% ipython --no-banner

In [1]: import numpy as np

In [2]: from numpy import linalg as LA

In [3]: np.set_printoptions(precision=1, suppress=True, linewidth=160)

In [4]: tidy = lambda a: np.round(a, 1) + 0

In [5]: mat = np.load("a.npy")

In [6]: mat
Out[6]: 
array([[ 8.6, 30. , 89.9],
       [ 9.3, 28.6, 91.3],
       [11.4, 30. , 89.3],
       [10.1, 31.2, 92.1],
       [ 9.8, 30. , 90.4],
       [ 9.5, 29.4, 88.7],
       [ 9.5, 29.6, 88.1],
       [10.1, 30. , 88.7],
       [11.5, 29.9, 90.8],
       [ 9.7, 29.6, 89.7],
       [10.9, 28.9, 89.8],
       [10.7, 31.1, 89.7],
       [10. , 30.2, 89.8],
       [10.5, 29.7, 91.6],
       [ 8.9, 30.7, 90.5],
       [11.1, 28.8, 89.1],
       [ 9.4, 30.3, 90.3],
       [10.7, 30.3, 90.1],
       [11.7, 29.9, 87.8],
       [ 9.4, 30. , 89.5],
       [11.1, 29.8, 88.6],
       [11.2, 31.2, 89.7],
       [ 9.8, 30. , 91.4]])

In [7]: O, r_ = LA.qr(mat)

In [8]: np.allclose(r_.T @ r_, mat.T @ mat)
Out[8]: True

In [9]: tidy(O @ r_)
Out[9]: 
array([[ 8.6, 30. , 89.9],
       [ 9.3, 28.6, 91.3],
       [11.4, 30. , 89.3],
       [10.1, 31.2, 92.1],
       [ 9.8, 30. , 90.4],
       [ 9.5, 29.4, 88.7],
       [ 9.5, 29.6, 88.1],
       [10.1, 30. , 88.7],
       [11.5, 29.9, 90.8],
       [ 9.7, 29.6, 89.7],
       [10.9, 28.9, 89.8],
       [10.7, 31.1, 89.7],
       [10. , 30.2, 89.8],
       [10.5, 29.7, 91.6],
       [ 8.9, 30.7, 90.5],
       [11.1, 28.8, 89.1],
       [ 9.4, 30.3, 90.3],
       [10.7, 30.3, 90.1],
       [11.7, 29.9, 87.8],
       [ 9.4, 30. , 89.5],
       [11.1, 29.8, 88.6],
       [11.2, 31.2, 89.7],
       [ 9.8, 30. , 91.4]])

In [10]: tidy(r_)
Out[10]: 
array([[ -49.2, -143.2, -429.4],
       [   0. ,  -12.4,  -36.4],
       [   0. ,    0. ,   -9.9]])

In [11]: tidy(abs(r_[0, 0])), tidy(LA.norm(mat[:, 0]))
Out[11]: (np.float64(49.2), np.float64(49.2))

In [12]: O.shape, r_.shape
Out[12]: ((23, 3), (3, 3))

In [13]: tidy(np.trace(O @ O.T))
Out[13]: np.float64(3.0)

In [14]: Uu, sigma, VT = LA.svd(r_)

In [15]: np.argmax(sigma[:-1] / (sigma[1:] + 1e-6)) + 1
Out[15]: np.int64(1)

In [16]: A2 = Uu[:, :1] @ np.diag(sigma[:1]) @ VT[:1]

In [17]: LA.matrix_rank(A2)
Out[17]: np.int64(1)

In [18]: tidy(LA.norm(r_ - A2, 2)), tidy(sigma[1])
Out[18]: (np.float64(4.3), np.float64(4.3))

In [19]: rng = np.random.default_rng(166)

In [20]: A2 = mat + rng.integers(-2, 3, (23, 1)) @ rng.integers(-2, 3, (1, 3))

In [21]: tidy(A2)
Out[21]: 
array([[12.6, 30. , 89.9],
       [11.3, 28.6, 91.3],
       [ 7.4, 30. , 89.3],
       [ 6.1, 31.2, 92.1],
       [ 7.8, 30. , 90.4],
       [11.5, 29.4, 88.7],
       [ 7.5, 29.6, 88.1],
       [ 8.1, 30. , 88.7],
       [11.5, 29.9, 90.8],
       [13.7, 29.6, 89.7],
       [10.9, 28.9, 89.8],
       [12.7, 31.1, 89.7],
       [ 8. , 30.2, 89.8],
       [10.5, 29.7, 91.6],
       [12.9, 30.7, 90.5],
       [ 7.1, 28.8, 89.1],
       [13.4, 30.3, 90.3],
       [ 8.7, 30.3, 90.1],
       [ 7.7, 29.9, 87.8],
       [13.4, 30. , 89.5],
       [15.1, 29.8, 88.6],
       [ 9.2, 31.2, 89.7],
       [ 7.8, 30. , 91.4]])

In [22]: tidy(LA.svd(A2 - mat, compute_uv=False))
Out[22]: array([14.1,  0. ,  0. ])

In [23]: np.abs(A2 - mat).sum(axis=1)
Out[23]: array([4., 2., 4., 4., 2., 2., 2., 2., 0., 4., 0., 2., 2., 0., 4., 4., 4., 2., 4., 4., 4., 2., 2.])

In [24]: C = A2[[12, 8]].astype(float)

In [25]: for _ in range(4):
    ...:     idx = LA.norm(A2[:, None] - C, axis=-1).argmin(axis=1)
    ...:     C = np.array([A2[idx == j].mean(axis=0) for j in range(2)])
    ...: 

In [26]: idx
Out[26]: array([1, 1, 0, 0, 0, 1, 0, 0, 1, 1, 1, 1, 0, 1, 1, 0, 1, 0, 0, 1, 1, 0, 0])

In [27]: tidy(C)
Out[27]: 
array([[ 7.8, 30.1, 89.7],
       [12.5, 29.8, 90. ]])

In [28]: np.abs(C[1] - C[0]).argmax()
Out[28]: np.int64(0)

In [29]: tidy(C[1] - C[0])
Out[29]: array([ 4.7, -0.3,  0.4])

In [30]: np.bincount(idx)
Out[30]: array([11, 12])

In [31]: data = np.load("test2.npy")

In [32]: data
Out[32]: 
array([[ 2.9, -1.5,  1.8],
       [ 4.3,  0.8, -1.4],
       [ 2.5, -0.2, -0.6],
       [ 4.7,  0.5,  1. ],
       [ 3. , -0.6, -0.1],
       [ 4.2,  0.4, -1.5],
       [ 1.6, -1. ,  0.1],
       [ 3.4, -0.9,  2.9],
       [ 2. ,  0.9,  0.9],
       [ 4.1,  1.8,  1.6],
       [ 1.6, -0.8,  0.2],
       [ 2.8,  1.1,  0.5],
       [ 2.4, -0.1,  2.5],
       [ 3.4,  1.1, -2.7]])

In [33]: Xc = data - data.mean(axis=0)

In [34]: Uu, sigma, VT = LA.svd(Xc, full_matrices=False)

In [35]: tidy(Xc.mean(axis=0))
Out[35]: array([0., 0., 0.])

In [36]: tidy(sigma)
Out[36]: array([5.9, 4. , 2.5])

In [37]: np.abs(VT[0]).argmax()
Out[37]: np.int64(2)

In [38]: np.abs(Uu[:, 0]).argmax()
Out[38]: np.int64(13)

In [39]: tidy(sigma ** 2 / (sigma ** 2).sum())
Out[39]: array([0.6, 0.3, 0.1])

In [40]: Xc = (data - data.mean(axis=0)) / data.std(axis=0)

In [41]: np.argwhere(np.abs(Xc) > 2)
Out[41]: array([[13,  2]])

In [42]: coef = LA.lstsq(np.delete(Xc, 1, axis=1), Xc[:, 1])[0]

In [43]: np.abs(coef).argmax()
Out[43]: np.int64(0)

In [44]: tidy(coef)
Out[44]: array([ 0.4, -0.2])

In [45]: tidy(1 - np.var(Xc[:, 1] - np.delete(Xc, 1, axis=1) @ coef))
Out[45]: np.float64(0.3)

In [46]: D = LA.norm(data[:, None] - data[None], axis=-1)

In [47]: np.flatnonzero(D[1] < D.mean() / 2)
Out[47]: array([1, 5])

In [48]: tidy(D[:5, :5])
Out[48]: 
array([[0. , 4.2, 2.8, 2.8, 2.1],
       [4.2, 0. , 2.2, 2.5, 2.3],
       [2.8, 2.2, 0. , 2.8, 0.8],
       [2.8, 2.5, 2.8, 0. , 2.3],
       [2.1, 2.3, 0.8, 2.3, 0. ]])

In [49]: D.shape
Out[49]: (14, 14)

In [50]: tidy(D[1])
Out[50]: array([4.2, 0. , 2.2, 2.5, 2.3, 0.4, 3.6, 4.7, 3.3, 3.2, 3.5, 2.4, 4.4, 1.6])

In [51]: gram = np.cov(data, rowvar=False)

In [52]: tidy(np.corrcoef(data.T))
Out[52]: 
array([[ 1. ,  0.5, -0.2],
       [ 0.5,  1. , -0.3],
       [-0.2, -0.3,  1. ]])

In [53]: np.argsort(-data.std(axis=0).round(6), kind="stable")
Out[53]: array([2, 0, 1])

In [54]: tidy(LA.eigvalsh(gram)[::-1])
Out[54]: array([2.7, 1.3, 0.5])

In [55]: np.argwhere(np.triu(np.abs(np.corrcoef(data.T)) > 0.8, 1))
Out[55]: array([], shape=(0, 2), dtype=int64)

In [56]: tidy(gram)
Out[56]: 
array([[ 1. ,  0.5, -0.2],
       [ 0.5,  1. , -0.5],
       [-0.2, -0.5,  2.5]])

In [57]: tidy(np.corrcoef(data[:, 0], data[:, 1])[0, 1])
Out[57]: np.float64(0.5)

In [58]: gram.shape
Out[58]: (3, 3)

In [59]: r0, g = data[6], data[4]

In [60]: tidy(r0 @ g)
Out[60]: np.float64(5.4)

In [61]: p = (r0 @ g) / (r0 @ r0) * r0

In [62]: tidy(np.outer(r0, g))
Out[62]: 
array([[ 4.8, -1. , -0.2],
       [-3. ,  0.6,  0.1],
       [ 0.3, -0.1,  0. ]])

In [63]: tidy(p)
Out[63]: array([ 2.4, -1.5,  0.2])

In [64]: LA.matrix_rank(np.outer(r0, g))
Out[64]: np.int64(1)

In [65]: m1 = np.loadtxt("x.csv", delimiter=",")

In [66]: m1
Out[66]: 
array([[ 0.8,  2.6,  0.2],
       [ 1.1,  2.8,  0. ],
       [ 0.8,  3.3,  0.2],
       [ 1. ,  2.7, -0.2],
       [ 1.3,  3.4, -0.1],
       [ 1. ,  3. ,  0.3],
       [ 1.1,  2.6,  0.2],
       [ 1.1,  2.6,  0.3],
       [ 2. ,  1.9, -0.4],
       [ 2.4,  2.2, -0.5],
       [ 2.3,  2. ,  0.1],
       [ 2.1,  2.3, -0.3],
       [ 2.2,  1.7, -0.1],
       [ 2.1,  2.2,  0.3],
       [ 1.5,  2.1, -0.2],
       [ 2.1,  2. ,  0.2],
       [ 3. ,  3.3,  1.3],
       [ 2.9,  2.8,  0.5],
       [ 3.3,  2.8,  0.9],
       [ 3.1,  2.9,  0.8],
       [ 2.9,  2.6,  0.8],
       [ 2.6,  2.5,  0.5],
       [ 3. ,  3. ,  0.8],
       [ 3.4,  3.1,  1.2]])

In [67]: idx = m1[:, 2] > np.median(m1[:, 2])

In [68]: r0 = m1[idx].mean(axis=0) - m1[~idx].mean(axis=0)

In [69]: tidy((((m1 - m1.mean(axis=0)) @ r0 > 0) == idx).mean())
Out[69]: np.float64(0.9)

In [70]: ((m1 - m1.mean(axis=0)) @ r0 > 0).astype(int)
Out[70]: array([0, 0, 0, 0, 0, 0, 0, 0, 0, 0, 0, 0, 0, 0, 0, 0, 1, 1, 1, 1, 1, 1, 1, 1])

In [71]: A = np.cumsum(np.array([[3, 1, 3],
    ...:     [3, 1, 2],
    ...:     [2, 0, 0],
    ...:     [2, 0, 1],
    ...:     [3, 0, 2],
    ...:     [1, 1, 0],
    ...:     [2, 0, 1],
    ...:     [1, 2, 3],
    ...:     [3, 2, 1],
    ...:     [1, 0, 2],
    ...:     [3, 0, 0]]), axis=0)

In [72]: A
Out[72]: 
array([[ 3,  1,  3],
       [ 6,  2,  5],
       [ 8,  2,  5],
       [10,  2,  6],
       [13,  2,  8],
       [14,  3,  8],
       [16,  3,  9],
       [17,  5, 12],
       [20,  7, 13],
       [21,  7, 15],
       [24,  7, 15]])

In [73]: w1 = np.array([[9, 8, 2, 1], [8, 8, 3, 5], [4, 5, 2, 2]])

In [74]: coef = np.array([1, -2, 0, 3])

In [75]: act = np.maximum(A @ w1 + coef, 0)

In [76]: (act > 0).mean(axis=0)
Out[76]: array([1., 1., 1., 1.])

In [77]: (act > 0).astype(int)
Out[77]: 
array([[1, 1, 1, 1],
       [1, 1, 1, 1],
       [1, 1, 1, 1],
       [1, 1, 1, 1],
       [1, 1, 1, 1],
       [1, 1, 1, 1],
       [1, 1, 1, 1],
       [1, 1, 1, 1],
       [1, 1, 1, 1],
       [1, 1, 1, 1],
       [1, 1, 1, 1]])

In [78]: act
Out[78]: 
array([[ 48,  45,  15,  17],
       [ 91,  87,  28,  29],
       [109, 103,  32,  31],
       [131, 124,  38,  35],
       [166, 158,  48,  42],
       [183, 174,  53,  48],
       [205, 195,  59,  52],
       [242, 234,  73,  69],
       [289, 279,  87,  84],
       [306, 297,  93,  89],
       [333, 321,  99,  92]])

In [79]: C = np.array([[0, 3], [0, 1], [1, 0], [0, 2]])

In [80]: w1 @ C
Out[80]: 
array([[ 2, 37],
       [ 3, 42],
       [ 2, 21]])

In [81]: (act @ C).round(6).argmax(axis=1)
Out[81]: array([1, 1, 1, 1, 1, 1, 1, 1, 1, 1, 1])

In [82]: x = np.array([1, -1, -1])

In [83]: target = data @ x

In [84]: tidy(LA.pinv(data) @ data)
Out[84]: 
array([[1., 0., 0.],
       [0., 1., 0.],
       [0., 0., 1.]])

In [85]: tidy(LA.lstsq(data, target)[0])
Out[85]: array([ 1., -1., -1.])

In [86]: target = target + 0.1 * rng.normal(size=14)

In [87]: tidy(target)
Out[87]: array([2.5, 4.8, 3.3, 3.2, 3.9, 5.5, 2.7, 1.5, 0.4, 0.8, 2.2, 1.3, 0.1, 5. ])

In [88]: coef, *_ = LA.lstsq(data, target)

In [89]: tidy(data.T @ (target - data @ coef))
Out[89]: array([0., 0., 0.])

In [90]: tidy(coef)
Out[90]: array([ 1., -1., -1.])
